% python3 -q
>>> import numpy as np
>>> np.set_printoptions(precision=2, suppress=True, linewidth=120, floatmode="fixed")
>>> F = np.vander(np.arange(13) - 4, 4, increasing=True)
>>> F
array([[  1,  -4,  16, -64],
       [  1,  -3,   9, -27],
       [  1,  -2,   4,  -8],
       [  1,  -1,   1,  -1],
       [  1,   0,   0,   0],
       [  1,   1,   1,   1],
       [  1,   2,   4,   8],
       [  1,   3,   9,  27],
       [  1,   4,  16,  64],
       [  1,   5,  25, 125],
       [  1,   6,  36, 216],
       [  1,   7,  49, 343],
       [  1,   8,  64, 512]])
>>> # column 3 is much longer than the rest
>>> U, sigma, Vh = np.linalg.svd(F)
>>> sigma
array([678.35,  31.93,   7.02,   2.05])
>>> other = U[:, :1] @ np.diag(sigma[:1]) @ Vh[:1]
>>> round(float(np.linalg.norm(F - other) / np.linalg.norm(F)), 2)
0.05
>>> round(np.linalg.norm(F - other, 2), 2), np.round(sigma[1], 2)
(np.float64(31.93), np.float64(31.93))
>>> round(np.abs(F - other).max(), 2)
np.float64(24.16)
>>> np.linalg.matrix_rank(other)
np.int64(1)
>>> data = np.array([[0, 7, 2, 2, 9, 9, 5, 9, 0],
...     [6, 0, 4, 0, 4, 0, 5, 4, 2],
...     [0, 3, 9, 4, 0, 3, 0, 0, 4],
...     [8, 9, 6, 2, 1, 7, 9, 4, 8],
...     [7, 1, 8, 2, 8, 0, 0, 2, 4],
...     [8, 6, 3, 6, 5, 6, 8, 8, 1],
...     [7, 8, 0, 1, 1, 5, 6, 6, 5],
...     [7, 4, 3, 1, 2, 4, 4, 4, 4],
...     [8, 6, 9, 0, 7, 0, 7, 7, 3],
...     [1, 3, 7, 4, 2, 9, 1, 2, 5],
...     [8, 6, 1, 8, 7, 5, 3, 0, 3]])
>>> data[2] = data[7]
>>> data
array([[0, 7, 2, 2, 9, 9, 5, 9, 0],
       [6, 0, 4, 0, 4, 0, 5, 4, 2],
       [7, 4, 3, 1, 2, 4, 4, 4, 4],
       [8, 9, 6, 2, 1, 7, 9, 4, 8],
       [7, 1, 8, 2, 8, 0, 0, 2, 4],
       [8, 6, 3, 6, 5, 6, 8, 8, 1],
       [7, 8, 0, 1, 1, 5, 6, 6, 5],
       [7, 4, 3, 1, 2, 4, 4, 4, 4],
       [8, 6, 9, 0, 7, 0, 7, 7, 3],
       [1, 3, 7, 4, 2, 9, 1, 2, 5],
       [8, 6, 1, 8, 7, 5, 3, 0, 3]])
>>> # rows 2 and 7 are equal
>>> rng = np.random.default_rng(901)
>>> lab = rng.permutation(9)
>>> other = data[:, lab] * rng.choice([-1, 1], 9)
>>> other
array([[ 0,  9,  9,  5, -9, -7, -2,  0, -2],
       [-6,  4,  4,  5,  0,  0, -4, -2,  0],
       [-7,  4,  2,  4, -4, -4, -3, -4, -1],
       [-8,  4,  1,  9, -7, -9, -6, -8, -2],
       [-7,  2,  8,  0,  0, -1, -8, -4, -2],
       [-8,  8,  5,  8, -6, -6, -3, -1, -6],
       [-7,  6,  1,  6, -5, -8,  0, -5, -1],
       [-7,  4,  2,  4, -4, -4, -3, -4, -1],
       [-8,  7,  7,  7,  0, -6, -9, -3,  0],
       [-1,  2,  2,  1, -9, -3, -7, -5, -4],
       [-8,  0,  7,  3, -5, -6, -1, -3, -8]])
>>> U, _, Vh = np.linalg.svd(data.T @ other)
>>> np.round(np.linalg.lstsq(data, other)[0], 2) + 0
array([[-1.00,  0.00,  0.00,  0.00,  0.00,  0.00,  0.00,  0.00,  0.00],
       [ 0.00,  0.00,  0.00,  0.00,  0.00, -1.00,  0.00,  0.00,  0.00],
       [ 0.00,  0.00,  0.00,  0.00,  0.00,  0.00, -1.00,  0.00,  0.00],
       [ 0.00,  0.00,  0.00,  0.00,  0.00,  0.00,  0.00,  0.00, -1.00],
       [ 0.00,  0.00,  1.00,  0.00,  0.00,  0.00,  0.00,  0.00,  0.00],
       [ 0.00,  0.00,  0.00,  0.00, -1.00,  0.00,  0.00,  0.00,  0.00],
       [ 0.00,  0.00,  0.00,  1.00,  0.00,  0.00,  0.00,  0.00,  0.00],
       [ 0.00,  1.00,  0.00,  0.00,  0.00,  0.00,  0.00,  0.00,  0.00],
       [ 0.00,  0.00,  0.00,  0.00,  0.00,  0.00,  0.00, -1.00,  0.00]])
>>> P = data @ np.linalg.solve(data.T @ data, data.T)
>>> np.diag(P)
array([0.99, 0.91, 0.50, 0.82, 0.78, 0.91, 0.94, 0.50, 0.86, 0.87, 0.93])
>>> round(float(np.trace(P)), 2)
9.0
>>> np.round(np.linalg.eigvalsh(P), 2) + 0
array([0.00, 0.00, 1.00, 1.00, 1.00, 1.00, 1.00, 1.00, 1.00, 1.00, 1.00])
>>> vec = np.array([-7, -9, -4, 8, -1, -2, 9, 1, -5])
>>> target = data @ vec
>>> np.linalg.solve(data.T @ data, data.T @ target)
array([-7.00, -9.00, -4.00,  8.00, -1.00, -2.00,  9.00,  1.00, -5.00])
>>> target = target + 0.1 * rng.normal(size=11)
>>> target
array([ -28.06,  -22.92,  -79.01, -115.13,  -99.79,  -16.17,  -88.83,  -78.97,  -97.86,  -64.07,  -55.18])
>>> coef, *_ = np.linalg.lstsq(data, target)
>>> coef.round()
array([-7.00, -9.00, -4.00,  8.00, -1.00, -2.00,  9.00,  1.00, -5.00])
>>> coef
array([-7.03, -9.01, -4.02,  8.02, -0.99, -2.06,  8.96,  1.07, -4.91])
>>> round(np.linalg.norm(target - data @ coef), 2)
np.float64(0.07)
>>> E = np.array([[1, -3, 9, -27],
...     [1, -2, 4, -8],
...     [1, -1, 1, -1],
...     [1, 0, 0, 0],
...     [1, 1, 1, 1],
...     [1, 2, 4, 8],
...     [1, 3, 9, 27]])
>>> other = E[0, 0] * E[1:] - np.outer(E[1:, 0], E[0])
>>> other
array([[ 0,  1, -5, 19],
       [ 0,  2, -8, 26],
       [ 0,  3, -9, 27],
       [ 0,  4, -8, 28],
       [ 0,  5, -5, 35],
       [ 0,  6,  0, 54]])
>>> np.flatnonzero(~other.round(6).any(axis=1))
array([], dtype=int64)
>>> other = np.array([[3, 5, 3, 4, 3, 5, 2, 1, 4, 2],
...     [2, 2, 0, 1, 0, 1, 5, 2, 5, 4],
...     [4, 0, 4, 2, 1, 5, 0, 0, 5, 0],
...     [2, 5, 0, 3, 3, 2, 5, 2, 2, 5],
...     [2, 5, 1, 1, 5, 0, 5, 2, 4, 4],
...     [1, 4, 4, 4, 2, 1, 5, 5, 1, 3],
...     [3, 3, 1, 4, 1, 5, 4, 3, 2, 1],
...     [4, 1, 0, 3, 1, 0, 5, 4, 3, 2],
...     [0, 1, 4, 0, 2, 2, 4, 1, 5, 1],
...     [1, 5, 0, 2, 5, 2, 4, 5, 4, 2]])
>>> X = other - other.T
>>> X
array([[ 0,  3, -1,  2,  1,  4, -1, -3,  4,  1],
       [-3,  0,  0, -4, -5, -3,  2,  1,  4, -1],
       [ 1,  0,  0,  2,  0,  1, -1,  0,  1,  0],
       [-2,  4, -2,  0,  2, -2,  1, -1,  2,  3],
       [-1,  5,  0, -2,  0, -2,  4,  1,  2, -1],
       [-4,  3, -1,  2,  2,  0,  0,  5, -1,  1],
       [ 1, -2,  1, -1, -4,  0,  0, -2, -2, -3],
       [ 3, -1,  0,  1, -1, -5,  2,  0,  2, -3],
       [-4, -4, -1, -2, -2,  1,  2, -2,  0, -3],
       [-1,  1,  0, -3,  1, -1,  3,  3,  3,  0]])
>>> f = np.array([2, -3, -2, 3, 2, 1, 1, -1, -2, 3])
>>> other = X + np.outer(f, np.eye(10)[5])
>>> np.linalg.matrix_rank(other - X)
np.int64(1)
>>> round(np.linalg.det(other) / np.linalg.det(X), 2), round(float(1 + np.linalg.solve(X, f)[5]), 2)
(np.float64(2.21), 2.21)
>>> O, R = np.linalg.qr(X)
>>> np.allclose(R.T @ R, X.T @ X)
True
>>> round(float(abs(R[0, 0])), 2), round(np.linalg.norm(X[:, 0]), 2)
(7.62, np.float64(7.62))
>>> np.round(np.trace(O @ O.T), 2)
np.float64(10.0)
>>> np.round(O @ R, 2) + 0
array([[ 0.00,  3.00, -1.00,  2.00,  1.00,  4.00, -1.00, -3.00,  4.00,  1.00],
       [-3.00,  0.00,  0.00, -4.00, -5.00, -3.00,  2.00,  1.00,  4.00, -1.00],
       [ 1.00,  0.00,  0.00,  2.00,  0.00,  1.00, -1.00,  0.00,  1.00,  0.00],
       [-2.00,  4.00, -2.00,  0.00,  2.00, -2.00,  1.00, -1.00,  2.00,  3.00],
       [-1.00,  5.00,  0.00, -2.00,  0.00, -2.00,  4.00,  1.00,  2.00, -1.00],
       [-4.00,  3.00, -1.00,  2.00,  2.00,  0.00,  0.00,  5.00, -1.00,  1.00],
       [ 1.00, -2.00,  1.00, -1.00, -4.00,  0.00,  0.00, -2.00, -2.00, -3.00],
       [ 3.00, -1.00,  0.00,  1.00, -1.00, -5.00,  2.00,  0.00,  2.00, -3.00],
       [-4.00, -4.00, -1.00, -2.00, -2.00,  1.00,  2.00, -2.00,  0.00, -3.00],
       [-1.00,  1.00,  0.00, -3.00,  1.00, -1.00,  3.00,  3.00,  3.00,  0.00]])
>>> np.abs(np.diag(R))
array([7.62, 8.78, 2.03, 5.26, 4.92, 6.36, 3.02, 2.72, 2.23, 0.55])
>>> np.round(O.T @ O, 2) + 0
array([[1.00, 0.00, 0.00, 0.00, 0.00, 0.00, 0.00, 0.00, 0.00, 0.00],
       [0.00, 1.00, 0.00, 0.00, 0.00, 0.00, 0.00, 0.00, 0.00, 0.00],
       [0.00, 0.00, 1.00, 0.00, 0.00, 0.00, 0.00, 0.00, 0.00, 0.00],
       [0.00, 0.00, 0.00, 1.00, 0.00, 0.00, 0.00, 0.00, 0.00, 0.00],
       [0.00, 0.00, 0.00, 0.00, 1.00, 0.00, 0.00, 0.00, 0.00, 0.00],
       [0.00, 0.00, 0.00, 0.00, 0.00, 1.00, 0.00, 0.00, 0.00, 0.00],
       [0.00, 0.00, 0.00, 0.00, 0.00, 0.00, 1.00, 0.00, 0.00, 0.00],
       [0.00, 0.00, 0.00, 0.00, 0.00, 0.00, 0.00, 1.00, 0.00, 0.00],
       [0.00, 0.00, 0.00, 0.00, 0.00, 0.00, 0.00, 0.00, 1.00, 0.00],
       [0.00, 0.00, 0.00, 0.00, 0.00, 0.00, 0.00, 0.00, 0.00, 1.00]])
